$ python -q
>>> import numpy as np
>>> from numpy import linalg as LA
>>> np.set_printoptions(suppress=True, linewidth=200)
>>> def rnd(a):
...     return np.round(a, 2) + 0
... 
>>> J = np.loadtxt("arr.csv", delimiter=",")
>>> J
array([[ 0.,  2.,  2., -2.,  0., -1.,  2.,  0., -1.,  2., -2.,  0., -1.,  2.],
       [ 0.,  0.,  1.,  1., -2., -1.,  0., -2.,  0.,  0., -1.,  2., -1., -2.],
       [ 0.,  0.,  0.,  2.,  1.,  1., -2.,  0.,  1., -2., -1.,  0., -1.,  1.],
       [ 0.,  0.,  0.,  0.,  1.,  1.,  1., -2., -2., -1.,  2., -1., -1., -2.],
       [ 0.,  0.,  0.,  0.,  0.,  0., -1.,  2.,  0., -1.,  2.,  1.,  0.,  2.],
       [ 0.,  0.,  0.,  0.,  0.,  0., -2., -2.,  0.,  1., -1.,  1., -2., -2.],
       [ 0.,  0.,  0.,  0.,  0.,  0.,  0., -2., -2.,  2., -1., -2., -1., -1.],
       [ 0.,  0.,  0.,  0.,  0.,  0.,  0.,  0.,  2.,  2., -1., -1.,  0., -1.],
       [ 0.,  0.,  0.,  0.,  0.,  0.,  0.,  0.,  0.,  1.,  2., -2.,  2.,  1.],
       [ 0.,  0.,  0.,  0.,  0.,  0.,  0.,  0.,  0.,  0.,  1.,  2.,  2.,  2.],
       [ 0.,  0.,  0.,  0.,  0.,  0.,  0.,  0.,  0.,  0.,  0.,  0., -1., -1.],
       [ 0.,  0.,  0.,  0.,  0.,  0.,  0.,  0.,  0.,  0.,  0.,  0.,  2., -2.],
       [ 0.,  0.,  0.,  0.,  0.,  0.,  0.,  0.,  0.,  0.,  0.,  0.,  0., -2.],
       [ 0.,  0.,  0.,  0.,  0.,  0.,  0.,  0.,  0.,  0.,  0.,  0.,  0.,  0.]])
>>> # looks like rank 12
>>> rng = np.random.default_rng(191)
>>> labels = rng.permutation(14)
>>> labels
array([12, 13,  8,  9,  6, 10,  0, 11,  2,  7,  3,  5,  1,  4])
>>> out = J[labels][:, labels]
>>> np.diag(out)
array([0., 0., 0., 0., 0., 0., 0., 0., 0., 0., 0., 0., 0., 0.])
>>> np.argsort(-LA.norm(J, axis=0).round(6), kind="stable")[:3]
array([13, 10, 12])
>>> rnd(LA.norm(J, 2) / LA.norm(J))
np.float64(0.56)
>>> np.allclose(J[:-1].T @ LA.lstsq(J[:-1].T, J[-1])[0], J[-1])
True
>>> LA.lstsq(J[:-1].T, J[-1])[2]
np.int32(12)
>>> np.abs(np.diag(LA.qr(J)[1])) > 1e-9
array([False, False, False, False, False, False, False, False, False, False, False, False, False, False])
>>> U, s, Vt = LA.svd(J)
>>> V = Vt[:(s > 1e-8).sum()]
>>> x0 = J[13] + -2 * J[5] + rng.integers(2) * np.eye(14)[8]
>>> x0
array([ 0.,  0.,  0.,  0.,  0.,  0.,  4.,  4.,  0., -2.,  2., -2.,  4.,  4.])
>>> LA.matrix_rank(np.vstack([J, x0]))
np.int64(12)
>>> print(rnd(np.diag(V.T @ V)))
[0.   0.57 0.81 1.   0.81 0.81 1.   1.   1.   1.   1.   1.   1.   1.  ]
>>> np.allclose(V.T @ V @ x0, x0)
True
>>> E = np.loadtxt("case15.csv", delimiter=",")
>>> E
array([[0., 0., 0., 1., 0., 0., 0., 0., 0.],
       [0., 1., 0., 0., 0., 0., 0., 0., 0.],
       [0., 0., 0., 0., 0., 0., 1., 0., 0.],
       [0., 0., 0., 0., 0., 0., 0., 1., 0.],
       [0., 0., 0., 0., 0., 0., 0., 0., 1.],
       [0., 0., 0., 0., 0., 1., 0., 0., 0.],
       [1., 0., 0., 0., 0., 0., 0., 0., 0.],
       [0., 0., 0., 0., 1., 0., 0., 0., 0.],
       [0., 0., 1., 0., 0., 0., 0., 0., 0.]])
>>> # 3 groups of indices that never mix
>>> x0 = np.array([0, 1, 2, -1, -1, 1, -2, 1, 0])
>>> h = np.maximum(E @ x0, 0)
>>> print(np.maximum(E @ (3 * x0), 0))
[0. 3. 0. 3. 0. 3. 0. 0. 6.]
>>> rnd(np.tanh(E @ x0))
array([-0.76,  0.76, -0.96,  0.76,  0.  ,  0.76,  0.  , -0.76,  0.96])
>>> np.maximum(E @ x0, 0) - np.maximum(-E @ x0, 0)
array([-1.,  1., -2.,  1.,  0.,  1.,  0., -1.,  2.])
